% ipython --no-banner

In [1]: import numpy as np

In [2]: from numpy import linalg as LA

In [3]: np.set_printoptions(precision=2, suppress=True, linewidth=200, floatmode="fixed")

In [4]: F = np.load("w.npy")

In [5]: F
Out[5]: 
array([[ 4,  5,  6,  7],
       [ 8,  9, 10, 11],
       [12, 13, 14, 15],
       [16, 17, 18, 19],
       [20, 21, 22, 23]])

In [6]: # rank 2

In [7]: A2 = F[0, 0] * F[1:] - np.outer(F[1:, 0], F[0])

In [8]: print(A2)
[[  0  -4  -8 -12]
 [  0  -8 -16 -24]
 [  0 -12 -24 -36]
 [  0 -16 -32 -48]]

In [9]: LA.matrix_rank(A2), LA.matrix_rank(F)
Out[9]: (np.int64(1), np.int64(2))

In [10]: F[:, 0] / F[0, 0]
Out[10]: array([1.00, 2.00, 3.00, 4.00, 5.00])

In [11]: r0 = np.array([0, 3])

In [12]: np.correlate(A2[1], A2[0], "full")
Out[12]: array([  0,  96, 256, 448, 256,  96,   0])

In [13]: np.array([np.convolve(row, r0, "same") for row in A2])
Out[13]: 
array([[  0,   0, -12, -24],
       [  0,   0, -24, -48],
       [  0,   0, -36, -72],
       [  0,   0, -48, -96]])

In [14]: x0 = np.array([4, 3, 5, 3])

In [15]: F * x0
Out[15]: 
array([[ 16,  15,  30,  21],
       [ 32,  27,  50,  33],
       [ 48,  39,  70,  45],
       [ 64,  51,  90,  57],
       [ 80,  63, 110,  69]])

In [16]: F @ np.ones(4)
Out[16]: array([22.00, 38.00, 54.00, 70.00, 86.00])

In [17]: np.sign((F @ x0).round(6))
Out[17]: array([1, 1, 1, 1, 1])

In [18]: F @ x0
Out[18]: array([ 82, 142, 202, 262, 322])

In [19]: F @ (2 * x0)
Out[19]: array([164, 284, 404, 524, 644])

In [20]: F @ np.eye(4)[1]
Out[20]: array([ 5.00,  9.00, 13.00, 17.00, 21.00])

In [21]: rank = LA.matrix_rank(F)

In [22]: rank
Out[22]: np.int64(2)

In [23]: null = LA.svd(F)[2][rank:].T

In [24]: [int(LA.matrix_rank(F[:i])) for i in range(1, len(F) + 1)]
Out[24]: [1, 2, 2, 2, 2]

In [25]: np.round(F @ null, 2) + 0
Out[25]: 
array([[0.00, 0.00],
       [0.00, 0.00],
       [0.00, 0.00],
       [0.00, 0.00],
       [0.00, 0.00]])

In [26]: [int(LA.matrix_rank(np.delete(F, i, axis=0))) for i in range(5)]
Out[26]: [2, 2, 2, 2, 2]

In [27]: print([int(LA.matrix_rank(F[:, :j + 1])) for j in range(4)])
[1, 2, 2, 2]

In [28]: null.shape
Out[28]: (4, 2)

In [29]: def softmax(z):
    ...:     e = np.exp(z - z.max(axis=-1, keepdims=True))
    ...:     return e / e.sum(axis=-1, keepdims=True)
    ...: 

In [30]: np.round(softmax(10 * F[4]), 2) + 0
Out[30]: array([0.00, 0.00, 0.00, 1.00])

In [31]: S = F @ F.T / np.sqrt(4)

In [32]: print(np.round(softmax(S + np.triu(np.full(S.shape, -np.inf), 1)), 2) + 0)
[[1.00 0.00 0.00 0.00 0.00]
 [0.00 1.00 0.00 0.00 0.00]
 [0.00 0.00 1.00 0.00 0.00]
 [0.00 0.00 0.00 1.00 0.00]
 [0.00 0.00 0.00 0.00 1.00]]

In [33]: softmax(S)[4] @ F
Out[33]: array([20.00, 21.00, 22.00, 23.00])

In [34]: mat = np.load("case14.npy")

In [35]: mat
Out[35]: 
array([[  9.48,   8.44,   6.37,  23.10],
       [ -1.98,  -2.60,  -1.96, -12.99],
       [  2.62,  -0.16,  -6.32,  15.99],
       [ -2.44,  -7.41,  -6.50,  13.33],
       [  7.30,  -8.91,  21.04,  10.31],
       [  7.51,   0.00,  -7.21,   7.15],
       [ -1.21,   1.76,  -5.07,  -4.03],
       [ -7.58,   4.01, -15.16, -14.60],
       [ -1.04,   8.04,   0.40,   1.03],
       [-19.45,  15.29,  10.95,   8.59],
       [  5.18,   6.51,  -8.50,   4.61],
       [  5.50,   1.98,  16.14, -18.20],
       [ 11.14, -13.11,  -4.12,   7.76],
       [  8.34,  -1.31,  -0.09,  -4.10],
       [  5.09,   5.23, -14.05,  15.58],
       [  1.69,  -8.50,  -9.12, -14.45],
       [-15.84,   1.74,  13.12,   1.64],
       [ 12.02,  10.22,   5.92,  -6.26],
       [  0.70,  -8.69, -12.44, -16.22],
       [-17.81,  -4.97,  -3.16,   9.44],
       [ 12.19, -10.87,  -1.45,   9.59]])

In [36]: rng = np.random.default_rng(29891)

In [37]: lab = rng.permutation(4)

In [38]: A2 = mat[:, lab] * rng.choice([-1, 1], 4)

In [39]: A2
Out[39]: 
array([[ -6.37,  -8.44, -23.10,  -9.48],
       [  1.96,   2.60,  12.99,   1.98],
       [  6.32,   0.16, -15.99,  -2.62],
       [  6.50,   7.41, -13.33,   2.44],
       [-21.04,   8.91, -10.31,  -7.30],
       [  7.21,  -0.00,  -7.15,  -7.51],
       [  5.07,  -1.76,   4.03,   1.21],
       [ 15.16,  -4.01,  14.60,   7.58],
       [ -0.40,  -8.04,  -1.03,   1.04],
       [-10.95, -15.29,  -8.59,  19.45],
       [  8.50,  -6.51,  -4.61,  -5.18],
       [-16.14,  -1.98,  18.20,  -5.50],
       [  4.12,  13.11,  -7.76, -11.14],
       [  0.09,   1.31,   4.10,  -8.34],
       [ 14.05,  -5.23, -15.58,  -5.09],
       [  9.12,   8.50,  14.45,  -1.69],
       [-13.12,  -1.74,  -1.64,  15.84],
       [ -5.92, -10.22,   6.26, -12.02],
       [ 12.44,   8.69,  16.22,  -0.70],
       [  3.16,   4.97,  -9.44,  17.81],
       [  1.45,  10.87,  -9.59, -12.19]])

In [40]: U, _, Vh = LA.svd(mat.T @ A2)

In [41]: np.round(LA.lstsq(mat, A2)[0], 2) + 0
Out[41]: 
array([[ 0.00,  0.00,  0.00, -1.00],
       [ 0.00, -1.00,  0.00,  0.00],
       [-1.00,  0.00,  0.00,  0.00],
       [ 0.00,  0.00, -1.00,  0.00]])

In [42]: np.round(U @ Vh, 2) + 0
Out[42]: 
array([[ 0.00,  0.00,  0.00, -1.00],
       [ 0.00, -1.00,  0.00,  0.00],
       [-1.00,  0.00,  0.00,  0.00],
       [ 0.00,  0.00, -1.00,  0.00]])
